$ python -q
>>> import numpy as np
>>> import numpy.linalg as la
>>> np.set_printoptions(precision=2, suppress=True, linewidth=100)
>>> X = np.loadtxt("case4.csv", delimiter=",")
>>> X
array([[ -49.,    0.,  -12.,   25.,   53.],
       [  94.,   38.,  -22.,    7.,  -69.],
       [   5.,  -40.,   41.,   78.,   -8.],
       [  79.,   20.,   -8.,   55.,  -53.],
       [  -1.,   52.,  -54.,  -67.,   13.],
       [-109., -112.,   98.,   39.,   55.],
       [ -45.,   24.,  -31.,  -96.,   34.],
       [ 117.,   22.,    1.,    1., -101.],
       [  46.,   -6.,   16.,   11.,  -45.],
       [  55.,   56.,  -52.,   37.,  -15.]])
>>> la.norm(X, axis=1)
array([ 77.32, 124.8 ,  97.23, 111.98, 101.39, 196.41, 118.04, 156.13,  67.48, 102.27])
>>> np.round(la.norm(X) ** 2 / la.norm(X, 2) ** 2, 2)
np.float64(1.61)
>>> np.round(la.norm(X, 2), 2)
np.float64(301.29)
>>> round(float(la.norm(X[1] - X[3])), 2)
57.49
>>> np.round(la.norm(X, 1), 2), np.round(la.norm(X, np.inf), 2)
(np.float64(600.0), np.float64(413.0))
>>> round(la.norm(X[1], 1), 2), round(la.norm(X[1], np.inf), 2)
(np.float64(230.0), np.float64(94.0))
>>> cen = X - X.mean(axis=0)
>>> vecs = la.svd(cen)[2][:3]
>>> M2 = cen - cen @ vecs.T @ vecs
>>> np.round(M2.std(axis=0), 2) + 0
array([0., 0., 0., 0., 0.])
>>> (cen @ vecs.T).std(axis=0)
array([92.38, 65.78, 32.28])
>>> M2 = np.array([[-2, 2, 2, -2, 3, 0, 3, 0, 0, 1],
...     [1, -2, -2, -2, 2, -3, -3, -2, 2, -1],
...     [-1, -3, -2, 1, -1, 2, 1, 2, 0, -3],
...     [0, 2, 3, -2, -3, -3, -1, 0, 3, -3],
...     [-1, 1, -3, 0, 2, 2, 0, 2, -2, -3],
...     [1, 0, 3, -2, 1, 1, 0, -2, 0, 1],
...     [-2, 0, -1, -3, -2, 0, -3, -3, -3, -1],
...     [-1, 0, -3, 3, 3, 0, 0, -3, -2, 1],
...     [-2, -1, -3, 0, 1, 0, -1, -1, 0, -3],
...     [-1, 0, 1, 2, -3, -1, 1, -2, -2, 0]])
>>> mat = M2 - M2.T
>>> mat
array([[ 0,  1,  3, -2,  4, -1,  5,  1,  2,  2],
       [-1,  0,  1, -4,  1, -3, -3, -2,  3, -1],
       [-3, -1,  0, -2,  2, -1,  2,  5,  3, -4],
       [ 2,  4,  2,  0, -3, -1,  2, -3,  3, -5],
       [-4, -1, -2,  3,  0,  1,  2, -1, -3,  0],
       [ 1,  3,  1,  1, -1,  0,  0, -2,  0,  2],
       [-5,  3, -2, -2, -2,  0,  0, -3, -2, -2],
       [-1,  2, -5,  3,  1,  2,  3,  0, -1,  3],
       [-2, -3, -3, -3,  3,  0,  2,  1,  0, -1],
       [-2,  1,  4,  5,  0, -2,  2, -3,  1,  0]])
>>> x0 = np.array([2, 1, 1, 0, -2, -2, 1, 2, 1, -2])
>>> np.round(la.det(mat), 2)
np.float64(7569.0)
>>> np.round(la.eigvals(mat).real, 2) + 0
array([0., 0., 0., 0., 0., 0., 0., 0., 0., 0.])
>>> q = la.solve(np.eye(10) - mat, np.eye(10) + mat)
>>> round(la.det(q), 2)
np.float64(1.0)
>>> M2 = la.inv(mat)
>>> round(float(la.cond(mat)), 2)
346.6
>>> np.round(la.inv(M2), 2) + 0
array([[ 0.,  1.,  3., -2.,  4., -1.,  5.,  1.,  2.,  2.],
       [-1.,  0.,  1., -4.,  1., -3., -3., -2.,  3., -1.],
       [-3., -1.,  0., -2.,  2., -1.,  2.,  5.,  3., -4.],
       [ 2.,  4.,  2.,  0., -3., -1.,  2., -3.,  3., -5.],
       [-4., -1., -2.,  3.,  0.,  1.,  2., -1., -3.,  0.],
       [ 1.,  3.,  1.,  1., -1.,  0.,  0., -2.,  0.,  2.],
       [-5.,  3., -2., -2., -2.,  0.,  0., -3., -2., -2.],
       [-1.,  2., -5.,  3.,  1.,  2.,  3.,  0., -1.,  3.],
       [-2., -3., -3., -3.,  3.,  0.,  2.,  1.,  0., -1.],
       [-2.,  1.,  4.,  5.,  0., -2.,  2., -3.,  1.,  0.]])
>>> np.round(la.det(mat) * M2, 2) + 0
array([[      0.,  -11745.,   -8613.,   -5220.,  -33408.,  -31842.,   15660.,    8091.,    1566.,
          15921.],
       [  11745.,       0.,  -14355.,   -1305.,  -21141.,  -63336.,   15660.,   15747.,  -23316.,
           7134.],
       [   8613.,   14355.,       0.,    6264.,   28188.,   -3828.,  -10179.,    -696.,  -17835.,
         -15573.],
       [   5220.,    1305.,   -6264.,       0.,   -6525.,  -28536.,    5220.,    7221.,  -11658.,
           2523.],
       [  33408.,   21141.,  -28188.,    6525.,       0., -126933.,   13833.,   29667.,  -66729.,
          -7917.],
       [  31842.,   63336.,    3828.,   28536.,  126933.,       0.,  -48720.,   -2958.,  -69078.,
         -70383.],
       [ -15660.,  -15660.,   10179.,   -5220.,  -13833.,   48720.,       0.,  -11049.,   34017.,
          10875.],
       [  -8091.,  -15747.,     696.,   -7221.,  -29667.,    2958.,   11049.,       0.,   16704.,
          16095.],
       [  -1566.,   23316.,   17835.,   11658.,   66729.,   69078.,  -34017.,  -16704.,       0.,
         -32277.],
       [ -15921.,   -7134.,   15573.,   -2523.,    7917.,   70383.,  -10875.,  -16095.,   32277.,
              0.]])
>>> M2 = mat / np.sqrt((mat ** 2).mean(axis=1, keepdims=True))
>>> la.norm(M2, axis=1)
array([3.16, 3.16, 3.16, 3.16, 3.16, 3.16, 3.16, 3.16, 3.16, 3.16])
>>> Uu, s, VT = la.svd(mat)
>>> np.argmax(s[:-1] / (s[1:] + 1e-6)) + 1
np.int64(8)
>>> s
array([11.97, 11.97,  9.45,  9.45,  6.45,  6.45,  3.46,  3.46,  0.03,  0.03])
>>> M2 = Uu[:, :8] @ np.diag(s[:8]) @ VT[:8]
>>> M2.round(2) + 0
array([[ 0.  ,  1.  ,  3.  , -2.  ,  3.99, -1.  ,  5.  ,  1.  ,  2.  ,  2.  ],
       [-1.  ,  0.  ,  1.  , -4.  ,  1.  , -3.01, -3.  , -2.  ,  3.  , -1.  ],
       [-3.  , -1.  ,  0.  , -2.  ,  2.  , -1.  ,  2.  ,  5.  ,  3.  , -4.  ],
       [ 2.  ,  4.  ,  2.  ,  0.  , -3.  , -1.  ,  2.  , -3.  ,  3.  , -5.  ],
       [-3.99, -1.  , -2.  ,  3.  ,  0.  ,  0.98,  2.  , -1.  , -3.01,  0.  ],
       [ 1.  ,  3.01,  1.  ,  1.  , -0.98,  0.  , -0.01, -2.  , -0.01,  1.99],
       [-5.  ,  3.  , -2.  , -2.  , -2.  ,  0.01,  0.  , -3.  , -1.99, -2.  ],
       [-1.  ,  2.  , -5.  ,  3.  ,  1.  ,  2.  ,  3.  ,  0.  , -1.  ,  3.  ],
       [-2.  , -3.  , -3.  , -3.  ,  3.01,  0.01,  1.99,  1.  ,  0.  , -1.01],
       [-2.  ,  1.  ,  4.  ,  5.  ,  0.  , -1.99,  2.  , -3.  ,  1.01,  0.  ]])
>>> la.matrix_rank(M2)
np.int64(8)
>>> x0 = np.array([7, 4, 2, 5, 9, 4, 1, 2, 5, 4])
>>> y = mat @ x0
>>> y
array([ 57, -24, -10,  -6, -32,  21, -79,  33, -20,  16])
>>> la.solve(mat, y + mat[:, 4])
array([ 7.,  4.,  2.,  5., 10.,  4.,  1.,  2.,  5.,  4.])
>>> np.round(la.solve(mat, mat[:, 6]), 2) + 0
array([0., 0., 0., 0., 0., 0., 1., 0., 0., 0.])
>>> la.solve(mat, y)
array([7., 4., 2., 5., 9., 4., 1., 2., 5., 4.])
>>> F = np.loadtxt("sample6.csv", delimiter=",")
>>> F
array([[ -1.,  -1.,   1.,   0.,   1.,  -2.,  -2.,   2.,   1.,   2.,  -2.,   2.],
       [ -2.,   1.,  -1.,  -2.,   2.,  -4.,  -4.,   4.,   2.,   4.,   0.,   2.],
       [ -1.,   2.,   0.,  -3.,   0.,  -2.,  -3.,   3.,   0.,   2.,   2.,   2.],
       [  0.,   4.,   2.,  -5.,   2.,   0.,  -5.,   4.,   1.,   4.,   2.,   3.],
       [  1.,   2.,   0.,  -6.,   1.,   1.,  -6.,   2.,   1.,   6.,   0.,   1.],
       [ -1.,   1.,   1.,  -8.,   2.,   3.,  -5.,   0.,   1.,   8.,   2.,   0.],
       [  0.,   1.,   2., -10.,   3.,   3.,  -6.,   2.,   1.,  10.,   2.,   2.],
       [  1.,   0.,   1.,  -9.,   2.,   2.,  -5.,   4.,  -1.,  10.,   4.,   2.],
       [  1.,  -2.,   2.,  -8.,   3.,   2.,  -7.,   6.,  -3.,  12.,   4.,   1.],
       [  1.,  -1.,   3.,  -9.,   4.,   4.,  -6.,   4.,  -3.,  14.,   3.,  -1.],
       [ -1.,   1.,   2.,  -7.,   5.,   4.,  -5.,   3.,  -5.,  12.,   1.,  -3.],
       [ -3.,  -1.,   1.,  -8.,   7.,   4.,  -6.,   1.,  -5.,  13.,   3.,  -4.],
       [ -1.,   1.,   2.,  -9.,   6.,   5.,  -6.,   2.,  -4.,  15.,   5.,  -2.],
       [  0.,   2.,   0., -11.,   7.,   6.,  -7.,   4.,  -6.,  13.,   3.,  -1.],
       [  0.,   3.,  -2.,  -9.,   8.,   7.,  -5.,   6.,  -8.,  11.,   2.,   1.],
       [  2.,   4.,  -3., -11.,   7.,   7.,  -5.,   6., -10.,  11.,   1.,   3.],
       [  4.,   6.,  -5., -11.,   8.,   9.,  -3.,   6.,  -9.,  13.,   0.,   1.],
       [  5.,   8.,  -7., -13.,   6.,  11.,  -3.,   8.,  -9.,  13.,  -1.,   1.],
       [  7.,   9.,  -5., -12.,   5.,  13.,  -3.,   6., -10.,  11.,  -2.,  -1.],
       [  7.,   8.,  -7., -12.,   7.,  15.,  -3.,   5., -10.,  11.,  -1.,   0.],
       [  5.,   9.,  -7., -13.,   7.,  14.,  -4.,   3.,  -9.,  12.,  -2.,  -2.],
       [  4.,  10.,  -5., -13.,   9.,  14.,  -6.,   5.,  -7.,  13.,   0.,  -4.],
       [  5.,  12.,  -6., -11.,   8.,  16.,  -4.,   5.,  -8.,  12.,   1.,  -5.],
       [  4.,  13.,  -5.,  -9.,   7.,  18.,  -4.,   6.,  -7.,  14.,   3.,  -6.],
       [  3.,  14.,  -5., -11.,   7.,  19.,  -2.,   6.,  -8.,  15.,   1.,  -6.],
       [  5.,  13.,  -6., -12.,   8.,  20.,  -4.,   5.,  -8.,  16.,   0.,  -7.],
       [  3.,  14.,  -7., -11.,  10.,  18.,  -3.,   5.,  -6.,  16.,   1.,  -5.],
       [  4.,  12.,  -5., -10.,   9.,  20.,  -1.,   7.,  -4.,  17.,   0.,  -7.]])
>>> W = np.array([[-3, -3, -2, -3, -3, 2],
...     [3, 2, -1, -2, 3, -1],
...     [3, -1, 2, 1, 1, -1],
...     [0, -2, 3, -3, 2, 3],
...     [3, 1, 1, -1, 1, 1],
...     [0, -3, -1, 0, 1, -1],
...     [0, 2, -1, 1, 1, 2],
...     [3, -2, -3, -2, 3, 3],
...     [2, -3, 3, 3, 0, 2],
...     [1, 1, -3, -3, 0, 3],
...     [-2, -2, 0, 3, 2, -2],
...     [2, 1, 3, -1, 0, 1]])
>>> beta = np.array([1, -3, 0, -3, 0, -2])
>>> H = np.maximum(F @ W + beta, 0)
>>> (H > 0).mean(axis=0)
array([1.  , 0.71, 0.04, 0.04, 0.79, 0.21])
>>> la.matrix_rank(H)
np.int64(6)
>>> W2 = np.array([[2, 3], [3, 1], [-2, 2], [0, 3], [0, -2], [1, 1]])
>>> (H @ W2).round(6).argmax(axis=1)
array([1, 1, 0, 1, 1, 1, 1, 1, 1, 1, 0, 0, 0, 0, 0, 0, 0, 0, 0, 0, 0, 0, 0, 0, 0, 0, 0, 0])
>>> W @ W2
array([[ -9, -17],
       [ 13,  -4],
       [ -2,  12],
       [ -9,  -6],
       [  8,   8],
       [ -8,  -8],
       [ 10,   3],
       [  9,  -8],
       [ -9,  20],
       [ 14,  -8],
       [-12,  -5],
       [  2,  11]])
